$ python3 -q
>>> import numpy as np
>>> from numpy import linalg as LA
>>> np.set_printoptions(precision=3, suppress=True, linewidth=120, legacy="1.25")
>>> def rd(a):
...     return np.round(a, 3) + 0
... 
>>> data = np.load("layer17.npy")
>>> print(data)
[[-2.311  0.957 -7.621]
 [-4.508  1.988 -5.812]
 [ 4.682 -2.011  2.935]
 [ 2.046 -2.882  2.47 ]
 [ 5.398 -1.839  2.754]
 [ 5.    -0.861  4.189]
 [-2.774  1.193 -8.158]
 [-4.013 -1.013 -7.379]
 [-0.198  1.797 -5.558]
 [-2.856 -0.418 -7.37 ]
 [-3.836 -0.317 -8.234]
 [-5.236  5.162  2.542]
 [ 2.505 -3.049  2.481]
 [ 5.496 -1.505  4.22 ]]
>>> x0 = np.array([2, 3, -3])
>>> y = data @ x0
>>> coef, lr = np.zeros(3), 1 / LA.norm(data, 2) ** 2
>>> for i in range(200):
...     coef -= lr * data.T @ (data @ coef - y)
...     if i % 50 == 0: print(i, round(LA.norm(data @ coef - y), 3))
... 
0 20.436
50 2.979
100 0.485
150 0.079
>>> print(rd(coef))
[ 1.998  2.998 -2.999]
>>> mat = np.load("run17.npy")
>>> print(mat)
[[ 1  0 -2]
 [ 0  3 -2]
 [ 0  0  2]]
>>> # triangular: eigenvalues sit on the diagonal
>>> vals, V = LA.eig(mat)
>>> print(rd(np.sort(LA.eigvals(mat.T))))
[1. 2. 3.]
>>> print(rd(np.sort(LA.eigvals(mat @ mat))))
[1. 4. 9.]
>>> print(rd(np.sort(LA.eigvals(LA.inv(mat)))))
[0.333 0.5   1.   ]
>>> print(np.prod(vals))
6.0
>>> x0 = np.array([-6, 0, 6])
>>> y = mat @ x0
>>> coef, lr = np.zeros(3), 1 / LA.norm(mat, 2) ** 2
>>> for i in range(300):
...     coef -= lr * mat.T @ (mat @ coef - y)
...     if i % 50 == 0: print(i, round(LA.norm(mat @ coef - y), 3))
... 
0 8.47
50 0.692
100 0.176
150 0.045
200 0.011
250 0.003
>>> print(rd(LA.cond(mat)))
6.087
>>> print(rd(coef))
[-5.999  0.     6.   ]
>>> print(rd(LA.eigvals(mat)))
[1. 3. 2.]
>>> print(np.einsum("ii->", mat))
6
>>> print(rd(LA.det(2 * mat)), rd(LA.det(mat)))
48.0 6.0
>>> print(rd(LA.det(mat.T)))
6.0
>>> r0 = np.array([4, 0])
>>> print(np.polyval(r0, mat[0]))
[ 4  0 -8]
>>> print(np.cross(mat[0, :3], mat[2, :3]))
[ 0 -2  0]
>>> print(np.convolve(mat[0], r0))
[ 4  0 -8  0]
>>> print(np.correlate(mat[0], mat[2], "full"))
[ 2  0 -4  0  0]
>>> print(np.array([np.convolve(row, r0, "same") for row in mat]))
[[ 4  0 -8]
 [ 0 12 -8]
 [ 0  0  8]]
>>> X = np.loadtxt("sample0.csv", delimiter=",")
>>> print(X)
[[ 2.  2. -2.]
 [-1.  2.  3.]
 [ 0.  0.  0.]]
>>> # rank 2
>>> Uu, sigma, Vh = LA.svd(X)
>>> V = Vh[:(sigma > 1e-8).sum()]
>>> rng = np.random.default_rng(720925)
>>> x0 = X[2] + -3 * X[0] + rng.integers(2) * np.eye(3)[0]
>>> print(x0)
[-6. -6.  6.]
>>> print(rd(V.T @ V))
[[ 0.342  0.263 -0.395]
 [ 0.263  0.895  0.158]
 [-0.395  0.158  0.763]]
>>> print(rd(np.diag(V.T @ V)))
[0.342 0.895 0.763]
